>>> import numpy as np
>>> np.set_printoptions(precision=2, suppress=True, linewidth=120)
>>> rd = lambda a: np.round(a, 2) + 0
>>> arr = np.loadtxt("block10.csv", delimiter=",")
>>> rd(arr)
array([[-0.67,  0.73,  0.12],
       [-0.12, -0.27,  0.96],
       [ 0.73,  0.63,  0.27]])
>>> rng = np.random.default_rng(57775)
>>> z = rng.permutation(3)
>>> other = arr[:, z] * rng.choice([-1, 1], 3)
>>> rd(other)
array([[-0.12,  0.73,  0.67],
       [-0.96, -0.27,  0.12],
       [-0.27,  0.63, -0.73]])
>>> Uu, _, VT = np.linalg.svd(arr.T @ other)
>>> rd(Uu @ VT)
array([[ 0.,  0., -1.],
       [ 0.,  1.,  0.],
       [-1.,  0.,  0.]])
>>> rd(np.linalg.lstsq(arr, other)[0])
array([[ 0.,  0., -1.],
       [ 0.,  1.,  0.],
       [-1.,  0.,  0.]])
>>> z
array([2, 1, 0])
>>> z = rng.permutation(3)
>>> z
array([1, 2, 0])
>>> other = arr[z][:, z]
>>> np.allclose(other, arr)
False
>>> rd(np.sort(np.abs(np.linalg.eigvals(other))))
array([1., 1., 1.])
>>> J = np.load("run17.npy")
>>> J
array([[ 9,  6, 15],
       [ 6,  4, 10],
       [15, 10, 25]])
>>> # symmetric, so the eigenvalues are real
>>> Uu, sig, VT = np.linalg.svd(J, full_matrices=False)
>>> np.allclose(Uu * sig @ VT, J)
True
>>> rd(np.abs(VT[0]))
array([0.49, 0.32, 0.81])
>>> Uu, sig, VT = np.linalg.svd(J)
>>> np.argmax(sig[:-1] / (sig[1:] + 1e-6)) + 1
np.int64(1)
>>> other = Uu[:, :1] @ np.diag(sig[:1]) @ VT[:1]
>>> rd(np.linalg.norm(J - other) / np.linalg.norm(J))
np.float64(0.0)
>>> K = np.load("w.npy")
>>> rd(K)
array([[-0.97,  0.24],
       [ 0.24,  0.97]])
>>> rd(J @ np.linalg.pinv(J) @ J)
array([[ 9.,  6., 15.],
       [ 6.,  4., 10.],
       [15., 10., 25.]])
>>> np.linalg.lstsq(J[:-1].T, J[-1])[2]
np.int32(1)
>>> np.allclose(J[:-1].T @ np.linalg.lstsq(J[:-1].T, J[-1])[0], J[-1])
True
>>> rd(np.trace(np.linalg.pinv(J) @ J))
np.float64(1.0)
>>> np.abs(np.diag(np.linalg.qr(J)[1])) > 1e-9
array([ True, False, False])
>>> x0 = np.array([1, 0])
>>> h1 = np.maximum(K @ x0, 0)
>>> rd(np.maximum(K @ (3 * x0), 0))
array([0.  , 0.73])
>>> rd(np.maximum(K @ x0, 0) - np.maximum(-K @ x0, 0))
array([-0.97,  0.24])
>>> rd(K.T @ h1)
array([0.06, 0.24])
>>> np.flatnonzero(h1 > 1e-9)
array([1])
>>> rd(h1)
array([0.  , 0.24])
>>> rd(K * (h1 > 1e-9)[:, None])
array([[0.  , 0.  ],
       [0.24, 0.97]])
>>> rd(np.linalg.det(K.T))
np.float64(-1.0)
>>> rd(np.linalg.det(2 * K)), rd(np.linalg.det(K))
(np.float64(-4.0), np.float64(-1.0))
>>> rd(np.kron(np.eye(2, dtype=int), K))
array([[-0.97,  0.24,  0.  ,  0.  ],
       [ 0.24,  0.97,  0.  ,  0.  ],
       [ 0.  ,  0.  , -0.97,  0.24],
       [ 0.  ,  0.  ,  0.24,  0.97]])
>>> rd(np.einsum("ij,ji->", K, K))
np.float64(2.0)
>>> rd(np.linalg.eigvals(K).sum().real)
np.float64(0.0)
>>> rd(np.linalg.eigvals(K))
array([-1.,  1.])
>>> E = np.array([[9, -4, 9, -9], [-1, -5, 1, 6], [9, -4, 9, -9]])
>>> C2 = arr.T @ arr
>>> rd(np.linalg.svd(arr, compute_uv=False) ** 2)
array([1., 1., 1.])
>>> rd(np.linalg.eigvalsh(C2)[::-1])
array([1., 1., 1.])
>>> (arr @ arr.T).shape
(3, 3)
>>> np.allclose(C2, C2.T)
True
>>> np.linalg.matrix_rank(C2)
np.int64(3)
>>> rd(C2)
array([[1., 0., 0.],
       [0., 1., 0.],
       [0., 0., 1.]])
>>> other = np.array([[-3], [3], [-1]])
>>> basis = np.array([[-2, 3]])
>>> F = other @ basis + 0.02 * rng.normal(size=(3, 2))
>>> rd(F)
array([[ 6.02, -8.99],
       [-5.98,  9.03],
       [ 1.97, -2.98]])
>>> C2 = F.T @ F
>>> rd(np.linalg.svd(F, compute_uv=False) ** 2)
array([247.21,   0.  ])
>>> rd(np.diag(C2))
array([ 75.88, 171.33])
>>> np.allclose(C2, C2.T)
True
>>> rd(np.trace(C2)), rd((F ** 2).sum())
(np.float64(247.21), np.float64(247.21))
>>> rd(np.linalg.eigvalsh(C2)[::-1])
array([247.21,   0.  ])
>>> z = rng.permutation(2)
>>> other = F[:, z] * rng.choice([-1, 1], 2)
>>> rd(other)
array([[ 6.02,  8.99],
       [-5.98, -9.03],
       [ 1.97,  2.98]])
>>> Uu, _, VT = np.linalg.svd(F.T @ other)
>>> z
array([0, 1])
>>> rd(Uu @ VT)
array([[ 1.,  0.],
       [ 0., -1.]])
>>> [round(float(x), 2) for x in np.linalg.svd(F, compute_uv=False)[:3]]
[15.72, 0.04]
>>> np.linalg.matrix_rank(F, rtol=0.1)
np.int64(1)
>>> t = np.deg2rad(15)
>>> data = np.eye(2)
>>> data[np.ix_([0, 1], [0, 1])] = [[np.cos(t), -np.sin(t)], [np.sin(t), np.cos(t)]]
>>> rd(data)
array([[ 0.97, -0.26],
       [ 0.26,  0.97]])
>>> x0 = np.array([1, 0])
>>> h1 = np.maximum(data @ x0, 0)
>>> rd(np.maximum(data @ x0, 0) - np.maximum(-data @ x0, 0))
array([0.97, 0.26])
>>> rd(h1)
array([0.97, 0.26])
>>> np.flatnonzero(h1 > 1e-9)
array([0, 1])
>>> rd(data * (h1 > 1e-9)[:, None])
array([[ 0.97, -0.26],
       [ 0.26,  0.97]])
>>> rd(np.maximum(data @ (3 * x0), 0))
array([2.9 , 0.78])
>>> rd(data @ data.T)
array([[1., 0.],
       [0., 1.]])
>>> rd(np.linalg.pinv(data))
array([[ 0.97,  0.26],
       [-0.26,  0.97]])
>>> rd(data[:, 0] @ data[:, 1])
np.float64(0.0)
>>> rd(data.T @ data)
array([[1., 0.],
       [0., 1.]])
>>> q, evecs = np.linalg.qr(data[:, :1])[0], np.linalg.qr(data[:, 1:])[0]
>>> sig = np.linalg.svd(q.T @ evecs, compute_uv=False)
>>> rd(np.linalg.norm(q @ q.T - evecs @ evecs.T, 2))
np.float64(1.0)
>>> (sig > 0.9).sum()
np.int64(0)
>>> mat = np.array([[2, 2], [2, 2]])
>>> x0 = np.array([3, 1, -2])
>>> rhs = arr @ x0
>>> rd(rhs)
array([-1.52, -2.54,  2.29])
>>> rd(np.linalg.solve(arr, rhs))
array([ 3.,  1., -2.])
>>> rd(np.linalg.solve(arr, arr[:, 1]))
array([0., 1., 0.])
>>> P = np.triu(np.array([[-1, -2], [2, 1]]), 1) + np.eye(2)
>>> other = P @ mat @ np.linalg.inv(P)
>>> np.linalg.matrix_rank(other)
np.int64(1)
>>> np.trace(other), np.trace(mat)
(np.float64(4.0), np.int64(4))
>>> np.poly(other)
array([ 1., -4.,  0.])
>>> M = np.loadtxt("case10.csv", delimiter=",")
>>> M
array([[ 9., -1.,  2., 10.],
       [-1.,  3.,  1., -2.],
       [ 2.,  1.,  1.,  2.],
       [10., -2.,  2., 12.]])
>>> # null space of dimension 1
>>> rank = np.linalg.matrix_rank(M)
>>> rank
np.int64(3)
>>> null = np.linalg.svd(M)[2][rank:].T
>>> np.linalg.matrix_rank(M.T @ M), np.linalg.matrix_rank(M @ M.T)
(np.int64(3), np.int64(3))
>>> rd(M @ null)
array([[0.],
       [0.],
       [0.],
       [0.]])
>>> rd(null @ null.T)
array([[ 0.  ,  0.  ,  0.  ,  0.  ],
       [ 0.  ,  0.19, -0.38,  0.1 ],
       [ 0.  , -0.38,  0.76, -0.19],
       [ 0.  ,  0.1 , -0.19,  0.05]])
>>> [int(np.linalg.matrix_rank(M[:, :j + 1])) for j in range(4)]
[1, 2, 3, 3]
>>> evals, evecs = np.linalg.eigh(M)
>>> x0 = np.array([0, 4, 0, 3])
>>> (np.sign(evecs[:, -1].round(6)) == np.sign(evecs[0, -1].round(6))).astype(int)
array([1, 0, 1, 1])
>>> rd(np.linalg.eigvalsh(M[1:, 1:]))
array([ 0.  ,  3.31, 12.69])
>>> x0 @ M @ x0 / (x0 @ x0), rd(evals[0]), rd(evals[-1])
(np.float64(4.32), np.float64(0.0), np.float64(21.23))
>>> other = M / np.sqrt((M ** 2).mean(axis=1, keepdims=True))
>>> np.linalg.matrix_rank(other) == np.linalg.matrix_rank(M)
np.True_
